In [1]: import numpy as np

In [2]: from numpy import linalg as LA

In [3]: np.set_printoptions(precision=1, suppress=True, linewidth=100)

In [4]: A2 = np.array([[2, 3, 1, 1, 3, 0, 2, 2, 2, 3, 0, 1, 0, 0],
   ...:     [1, 3, 3, 3, 3, 3, 3, 0, 3, 2, 3, 2, 0, 0],
   ...:     [3, 0, 1, 1, 3, 2, 0, 0, 0, 2, 2, 0, 2, 2],
   ...:     [3, 2, 0, 1, 3, 2, 3, 2, 3, 2, 3, 3, 0, 3],
   ...:     [2, 0, 3, 3, 0, 1, 3, 0, 3, 2, 1, 1, 3, 2],
   ...:     [1, 3, 2, 1, 2, 0, 3, 0, 2, 2, 3, 3, 2, 1],
   ...:     [2, 2, 2, 0, 3, 2, 2, 1, 1, 2, 3, 0, 0, 1],
   ...:     [0, 2, 3, 2, 0, 1, 3, 1, 1, 0, 1, 2, 2, 2],
   ...:     [2, 1, 2, 0, 1, 0, 2, 2, 3, 2, 3, 1, 2, 1],
   ...:     [2, 3, 0, 3, 0, 0, 0, 1, 2, 0, 1, 2, 3, 2],
   ...:     [1, 3, 3, 0, 3, 1, 2, 3, 2, 0, 1, 3, 0, 3],
   ...:     [2, 2, 1, 0, 1, 1, 0, 0, 1, 1, 0, 1, 2, 1],
   ...:     [2, 3, 3, 1, 3, 0, 2, 2, 3, 1, 2, 2, 3, 1],
   ...:     [1, 0, 3, 3, 0, 1, 3, 3, 0, 1, 0, 2, 1, 2]])

In [5]: m1 = np.triu(A2)

In [6]: m1
Out[6]: 
array([[2, 3, 1, 1, 3, 0, 2, 2, 2, 3, 0, 1, 0, 0],
       [0, 3, 3, 3, 3, 3, 3, 0, 3, 2, 3, 2, 0, 0],
       [0, 0, 1, 1, 3, 2, 0, 0, 0, 2, 2, 0, 2, 2],
       [0, 0, 0, 1, 3, 2, 3, 2, 3, 2, 3, 3, 0, 3],
       [0, 0, 0, 0, 0, 1, 3, 0, 3, 2, 1, 1, 3, 2],
       [0, 0, 0, 0, 0, 0, 3, 0, 2, 2, 3, 3, 2, 1],
       [0, 0, 0, 0, 0, 0, 2, 1, 1, 2, 3, 0, 0, 1],
       [0, 0, 0, 0, 0, 0, 0, 1, 1, 0, 1, 2, 2, 2],
       [0, 0, 0, 0, 0, 0, 0, 0, 3, 2, 3, 1, 2, 1],
       [0, 0, 0, 0, 0, 0, 0, 0, 0, 0, 1, 2, 3, 2],
       [0, 0, 0, 0, 0, 0, 0, 0, 0, 0, 1, 3, 0, 3],
       [0, 0, 0, 0, 0, 0, 0, 0, 0, 0, 0, 1, 2, 1],
       [0, 0, 0, 0, 0, 0, 0, 0, 0, 0, 0, 0, 3, 1],
       [0, 0, 0, 0, 0, 0, 0, 0, 0, 0, 0, 0, 0, 2]])

In [7]: x = np.array([3, 0, -2, 0, 5, 3, -1, 5, -2, 5, 4, -2, -4, 5])

In [8]: m1 @ np.ones(14)
Out[8]: array([20., 28., 15., 25., 16., 16., 10.,  9., 12.,  8.,  7.,  4.,  4.,  2.])

In [9]: print(np.sign((m1 @ x).round(6)))
[ 1  1  1  1  1  1  1  1  1 -1  1 -1 -1  1]

In [10]: m1 @ x
Out[10]: array([36, 27, 39, 53,  4,  6, 28,  5, 11, -2, 13, -5, -7, 10])

In [11]: print(LA.norm(m1 @ x) <= LA.norm(m1, 2) * LA.norm(x) + 1e-9)
True

In [12]: m1 @ (2 * x)
Out[12]: array([ 72,  54,  78, 106,   8,  12,  56,  10,  22,  -4,  26, -10, -14,  20])
